$ python3 -q
>>> import numpy as np
>>> np.set_printoptions(precision=2, suppress=True, linewidth=160, legacy="1.25")
>>> def rd(a):
...     return np.round(a, 2) + 0
... 
>>> J = np.load("sample10.npy")
>>> J
array([[1., 9., 1., 0., 8., 0., 4., 2., 2., 1., 3., 8., 4., 5.],
       [5., 0., 9., 7., 4., 4., 8., 6., 1., 1., 2., 2., 6., 1.],
       [9., 5., 0., 2., 5., 7., 7., 8., 1., 8., 4., 3., 1., 6.],
       [6., 8., 6., 6., 6., 0., 2., 3., 2., 1., 1., 5., 2., 9.],
       [4., 1., 2., 2., 5., 5., 0., 8., 1., 9., 1., 3., 4., 4.],
       [5., 7., 7., 1., 0., 0., 1., 6., 7., 2., 3., 7., 8., 5.],
       [0., 0., 0., 0., 0., 0., 6., 3., 7., 6., 9., 6., 9., 9.],
       [0., 0., 0., 0., 0., 0., 8., 9., 1., 5., 1., 0., 0., 7.],
       [0., 0., 0., 0., 0., 0., 3., 6., 8., 1., 9., 4., 7., 2.],
       [0., 0., 0., 0., 0., 0., 2., 4., 8., 5., 7., 9., 6., 5.],
       [0., 0., 0., 0., 0., 0., 0., 1., 2., 9., 4., 3., 9., 9.],
       [0., 0., 0., 0., 0., 0., 5., 0., 2., 9., 4., 0., 5., 3.],
       [0., 0., 0., 0., 0., 0., 4., 9., 8., 0., 9., 4., 6., 6.],
       [0., 0., 0., 0., 0., 0., 4., 5., 1., 5., 6., 6., 1., 1.]])
>>> def softmax(z):
...     e = np.exp(z - z.max(axis=-1, keepdims=True))
...     return e / e.sum(axis=-1, keepdims=True)
... 
>>> print(rd(softmax(10 * J[2])))
[1. 0. 0. 0. 0. 0. 0. 0. 0. 0. 0. 0. 0. 0.]
>>> S = J @ J.T / np.sqrt(14)
>>> rd(softmax(S)[2] @ J)
array([9., 5., 0., 2., 5., 7., 7., 8., 1., 8., 4., 3., 1., 6.])
